$ python -q
>>> import numpy as np
>>> import numpy.linalg as la
>>> np.set_printoptions(suppress=True, linewidth=120)
>>> def rd(a):
...     return np.round(a, 2) + 0
... 
>>> A = np.maximum(np.array([[-5],
...     [-2],
...     [1],
...     [1],
...     [-2],
...     [0],
...     [2],
...     [-5],
...     [2],
...     [5],
...     [-4],
...     [5],
...     [3],
...     [0],
...     [5],
...     [-2],
...     [-3],
...     [-5],
...     [0],
...     [0],
...     [4],
...     [0],
...     [-2],
...     [3]]) @ np.array([[8, 6, 4]]) + np.array([-2, 3, -3]), 0)
>>> print(A)
[[ 0  0  0]
 [ 0  0  0]
 [ 6  9  1]
 [ 6  9  1]
 [ 0  0  0]
 [ 0  3  0]
 [14 15  5]
 [ 0  0  0]
 [14 15  5]
 [38 33 17]
 [ 0  0  0]
 [38 33 17]
 [22 21  9]
 [ 0  3  0]
 [38 33 17]
 [ 0  0  0]
 [ 0  0  0]
 [ 0  0  0]
 [ 0  3  0]
 [ 0  3  0]
 [30 27 13]
 [ 0  3  0]
 [ 0  0  0]
 [22 21  9]]
>>> x0 = np.array([0, 2, 1])
>>> target = A @ x0
>>> print(rd(la.pinv(A) @ A))
[[1. 0. 0.]
 [0. 1. 0.]
 [0. 0. 1.]]
>>> try:
...     la.solve(A, target)
... except la.LinAlgError as e:
...     print("failed:", e)
... 
failed: Last 2 dimensions of the array must be square
>>> print(rd(la.solve(A.T @ A, A.T @ target)))
[0. 2. 1.]
>>> rng = np.random.default_rng(52)
>>> target = target + 0.1 * rng.normal(size=24)
>>> print(rd(target))
[-0.08  0.02 18.99 18.99  0.03  6.07 35.02  0.02 34.89 83.06 -0.03 83.1  51.13  5.84 83.13 -0.07 -0.1  -0.02  6.03
  6.1  67.28  5.85 -0.04 51.04]
>>> c, *_ = la.lstsq(A, target)
>>> print(c.round())
[0. 2. 1.]
>>> print(rd(A.T @ (target - A @ c)))
[0. 0. 0.]
>>> print(rd(la.norm(target - A @ c)))
0.39
>>> E = np.array([[0.8, -0.8, 14.0, -1.0],
...     [1.4, -0.9, 12.0, -0.4],
...     [0.0, 0.2, 17.0, -0.8]])
>>> print(np.argsort(-la.norm(E, axis=0).round(6), kind="stable")[:3])
[2 0 3]
>>> print(rd(la.norm(E, 2) / la.norm(E)))
1.0
>>> print([round(float(x), 2) for x in la.svd(E, compute_uv=False)[:3]])
[25.15, 1.49, 0.43]
>>> other = np.array([[-1, 3], [3, -4], [-2, 5], [4, -3]])
>>> print(rd(np.einsum("ik,kj->ij", E, other)))
[[-35.2  78.6]
 [-29.7  69. ]
 [-36.6  86.6]]
>>> print(np.vstack([E, other.T]).shape)
(5, 4)
>>> print(rd(other.T @ E.T))
[[-35.2 -29.7 -36.6]
 [ 78.6  69.   86.6]]
>>> print(rd(np.einsum("ik,kj->ji", E, other)))
[[-35.2 -29.7 -36.6]
 [ 78.6  69.   86.6]]
>>> left, sigma, vt = la.svd(E)
>>> print(rd(sigma))
[25.15  1.49  0.43]
>>> other = left[:, :1] @ np.diag(sigma[:1]) @ vt[:1]
>>> print(rd(la.norm(E - other) / la.norm(E)))
0.06
>>> print(rd(la.norm(E - other, 2)), rd(sigma[1]))
1.49 1.49
>>> other = E / la.norm(E, axis=1, keepdims=True)
>>> gram = other @ other.T
>>> print(rd(gram[0]))
[1. 1. 1.]
>>> print((np.abs(gram) > 0.9).astype(int))
[[1 1 1]
 [1 1 1]
 [1 1 1]]
>>> print(rd(np.degrees(np.arccos(np.clip(gram[0, 2], -1, 1)))))
5.29
>>> print(rd(la.norm(other, axis=1)))
[1. 1. 1.]
>>> print(rd(gram))
[[1.   1.   1.  ]
 [1.   1.   0.99]
 [1.   0.99 1.  ]]
>>> other = np.array([[-0.1, 0.3], [0.7, -0.5], [0.7, -1.2], [2.5, -0.4]])
>>> basis = np.array([[0.3, -1.2, 0.5, 0.3], [0.4, -1.1, 0.0, -0.4]])
>>> F = other @ basis
>>> print(rd(F))
[[ 0.09 -0.21 -0.05 -0.15]
 [ 0.01 -0.29  0.35  0.41]
 [-0.27  0.48  0.35  0.69]
 [ 0.59 -2.56  1.25  0.91]]
>>> u = np.array([-3, -3])
>>> print(rd(np.correlate(F[2], F[1], "full")))
[-0.11  0.1   0.39  0.26  0.14 -0.2   0.01]
>>> def softmax(z):
...     e = np.exp(z - z.max(axis=-1, keepdims=True))
...     return e / e.sum(axis=-1, keepdims=True)
... 
>>> print(rd(softmax(10 * F[0])))
[0.72 0.04 0.18 0.07]
>>> print(rd(softmax(F).sum(axis=1)))
[1. 1. 1. 1.]
>>> print(rd(softmax(F[0])))
[0.29 0.22 0.26 0.23]
>>> S = F @ F.T / np.sqrt(4)
>>> print(rd(softmax(S + np.triu(np.full(S.shape, -np.inf), 1))))
[[1.   0.   0.   0.  ]
 [0.45 0.55 0.   0.  ]
 [0.25 0.32 0.44 0.  ]
 [0.01 0.02 0.01 0.96]]
>>> print(softmax(S).round(6).argmax(axis=1))
[3 3 2 3]
>>> m1 = np.loadtxt("mat.csv", delimiter=",")
>>> print(m1)
[[-2. -1. -2. -1.]
 [-2. -2.  1.  2.]
 [ 2.  0.  0.  2.]
 [ 2.  0.  0.  2.]]
>>> P = np.triu(np.array([[3, 3, 1, 0], [2, 2, 2, 3], [2, 2, 0, 3], [0, 2, 2, 0]]), 1) + np.eye(4)
>>> other = P @ m1 @ la.inv(P)
>>> print(np.trace(other), np.trace(m1))
-2.0 -2.0
>>> other = m1 / np.sqrt((m1 ** 2).mean(axis=1, keepdims=True))
>>> print(m1 - m1.mean(axis=1, keepdims=True))
[[-0.5   0.5  -0.5   0.5 ]
 [-1.75 -1.75  1.25  2.25]
 [ 1.   -1.   -1.    1.  ]
 [ 1.   -1.   -1.    1.  ]]
>>> print(la.matrix_rank(m1 - m1.mean(axis=1, keepdims=True)))
3
>>> print(rd(la.norm(other, axis=1)))
[2. 2. 2. 2.]
>>> print(rd(other[3]))
[1.41 0.   0.   1.41]
>>> other = np.array([[1, 2, 3], [0, -3, -2]])
>>> basis = np.kron(other, m1)
>>> print(rd(la.norm(basis, 2)), rd(la.norm(other, 2) * la.norm(m1, 2)))
23.77 23.77
>>> print(basis.shape)
(8, 12)
>>> print(basis)
[[-2. -1. -2. -1. -4. -2. -4. -2. -6. -3. -6. -3.]
 [-2. -2.  1.  2. -4. -4.  2.  4. -6. -6.  3.  6.]
 [ 2.  0.  0.  2.  4.  0.  0.  4.  6.  0.  0.  6.]
 [ 2.  0.  0.  2.  4.  0.  0.  4.  6.  0.  0.  6.]
 [-0. -0. -0. -0.  6.  3.  6.  3.  4.  2.  4.  2.]
 [-0. -0.  0.  0.  6.  6. -3. -6.  4.  4. -2. -4.]
 [ 0.  0.  0.  0. -6. -0. -0. -6. -4. -0. -0. -4.]
 [ 0.  0.  0.  0. -6. -0. -0. -6. -4. -0. -0. -4.]]
>>> r = la.matrix_rank(m1)
>>> print(r)
3
>>> ns = la.svd(m1)[2][r:].T
>>> print(la.matrix_rank(m1.T @ m1), la.matrix_rank(m1 @ m1.T))
3 3
>>> print(rd(ns @ ns.T))
[[ 0.19 -0.33  0.07 -0.19]
 [-0.33  0.6  -0.13  0.33]
 [ 0.07 -0.13  0.03 -0.07]
 [-0.19  0.33 -0.07  0.19]]
>>> print([int(la.matrix_rank(np.delete(m1, i, axis=0))) for i in range(4)])
[2, 2, 3, 3]
>>> print([int(la.matrix_rank(m1[:i])) for i in range(1, len(m1) + 1)])
[1, 2, 3, 3]
>>> print(rd(ns[:, 0] / ns[np.abs(ns[:, 0]).round(6).argmax(), 0]))
[-0.56  1.   -0.22  0.56]
>>> print(ns.shape)
(4, 1)
>>> W0 = np.loadtxt("x.csv", delimiter=",")
>>> print(W0)
[[-1.97 -0.05 -3.97]
 [-1.92 -4.09 -0.14]
 [-2.09 -0.07 -3.93]
 [-0.05 -1.82  2.01]]
>>> other = E + rng.integers(-2, 3, (3, 1)) @ rng.integers(-2, 3, (1, 4))
>>> print(other)
[[ 4.8 -4.8 12.   3. ]
 [ 1.4 -0.9 12.  -0.4]
 [ 2.  -1.8 16.   1.2]]
>>> print(np.abs(other - E).sum(axis=1))
[14.  0.  7.]
>>> print(other - E)
[[ 4. -4. -2.  4.]
 [ 0.  0.  0.  0.]
 [ 2. -2. -1.  2.]]
>>> left, sigma, vt = la.svd(other, full_matrices=False)
>>> print(rd(np.sqrt((sigma ** 2).sum())), rd(la.norm(other)))
24.71 24.71
>>> print(np.abs(left[:, 0]).round(6).argmax())
2
>>> print(rd(sigma))
[24.26  4.64  0.78]
>>> print(np.allclose(left * sigma @ vt, other))
True
>>> print(rd(sigma / sigma[0]))
[1.   0.19 0.03]
>>> print([round(float(x), 2) for x in la.svd(W0, compute_uv=False)[:3]])
[6.61, 4.85, 0.19]
>>> print(np.argsort(-la.norm(W0, axis=0).round(6), kind="stable")[:3])
[2 1 0]
>>> print(round(np.log10(la.cond(W0))))
2
>>> left, sigma = la.svd(W0)
Traceback (most recent call last):
  File "<python-input-91>", line 1, in <module>
    left, sigma = la.svd(W0)
    ^^^^^^^^^^^
ValueError: too many values to unpack (expected 2)
>>> left, sigma, vt = la.svd(W0, full_matrices=False)
>>> print(rd(np.abs(vt[0])))
[0.47 0.06 0.88]
>>> print(np.abs(left[:, 0]).round(6).argmax())
2
>>> print(rd(np.sqrt((sigma ** 2).sum())), rd(la.norm(W0)))
8.2 8.2
>>> feats = np.array([[3, 1, -1], [-2, 2, -3], [0, 1, 2]])
>>> feats[0] = feats[2]
>>> print(feats)
[[ 0  1  2]
 [-2  2 -3]
 [ 0  1  2]]
>>> P = np.triu(np.array([[0, 1, 2], [0, 0, 3], [3, 3, 3]]), 1) + np.eye(3)
>>> other = P @ feats @ la.inv(P)
>>> print(other)
[[ -2.   7. -14.]
 [ -2.   7. -14.]
 [  0.   1.  -1.]]
>>> print(rd(np.poly(other)))
[ 1. -4.  9.  0.]
>>> print(la.matrix_rank(other))
2
>>> print(rd(la.norm(feats, 2) / la.norm(feats)))
0.86
>>> print(la.matrix_rank(feats, rtol=0.1))
2
>>> print(np.abs(np.diag(la.qr(feats)[1])) > 1e-9)
[ True  True False]
>>> print(np.unique(feats.round(6), axis=0).shape)
(2, 3)
>>> print(rd(np.trace(la.pinv(feats) @ feats)))
2.0
>>> print(la.lstsq(feats[:-1].T, feats[-1])[2])
2
>>> print(np.allclose(feats[:-1].T @ la.lstsq(feats[:-1].T, feats[-1])[0], feats[-1]))
True
>>> print(rd(feats @ la.pinv(feats) @ feats))
[[ 0.  1.  2.]
 [-2.  2. -3.]
 [ 0.  1.  2.]]
>>> arr = np.load("data.npy")
>>> print(arr)
[[1 0 0]
 [0 1 0]
 [0 0 1]]
>>> cen = A - A.mean(axis=0)
>>> V = la.svd(cen)[2][:1]
>>> other = cen - cen @ V.T @ V
>>> print(rd(np.diag(V.T @ V)))
[0.52 0.38 0.1 ]
>>> print(rd(la.norm(other) / la.norm(cen)))
0.07
>>> M, _ = la.qr(np.array([[1.1, 0.9, -1.0], [-1.9, 0.1, -0.6], [-1.7, 1.4, 0.8]]))
>>> print(rd(M))
[[-0.4  -0.72 -0.57]
 [ 0.68  0.18 -0.71]
 [ 0.61 -0.67  0.42]]
>>> x0 = np.array([-2, 1, 1])
>>> target = M @ x0
>>> print(rd(target))
[-0.5  -1.89 -1.48]
>>> print(rd(la.solve(M, target + M[:, 2])))
[-2.  1.  2.]
>>> print(rd(la.solve(M.T, M[1])))
[0. 1. 0.]
>>> print(rd(la.solve(M, 3 * target)))
[-6.  3.  3.]
>>> u = np.array([-2, -5, 2])
>>> other = M + np.outer(u, np.eye(3)[2])
>>> print(la.matrix_rank(other - M))
1
>>> print(la.matrix_rank(la.inv(other) - la.inv(M), tol=1e-8))
1
>>> print(rd(la.det(2 * M)), rd(la.det(M)))
8.0 1.0
>>> print(rd(np.poly(M)))
[ 1.   -0.21  0.21 -1.  ]
>>> print(rd(la.eigvals(M)))
[-0.4+0.92j -0.4-0.92j  1. +0.j  ]
>>> print(rd(la.eigvals(M).sum().real))
0.21
>>> print(rd(np.kron(np.eye(2, dtype=int), M)))
[[-0.4  -0.72 -0.57  0.    0.    0.  ]
 [ 0.68  0.18 -0.71  0.    0.    0.  ]
 [ 0.61 -0.67  0.42  0.    0.    0.  ]
 [ 0.    0.    0.   -0.4  -0.72 -0.57]
 [ 0.    0.    0.    0.68  0.18 -0.71]
 [ 0.    0.    0.    0.61 -0.67  0.42]]
>>> print(rd(la.det(M.T)))
1.0
>>> print(rd(np.einsum("ii->", M)))
0.21
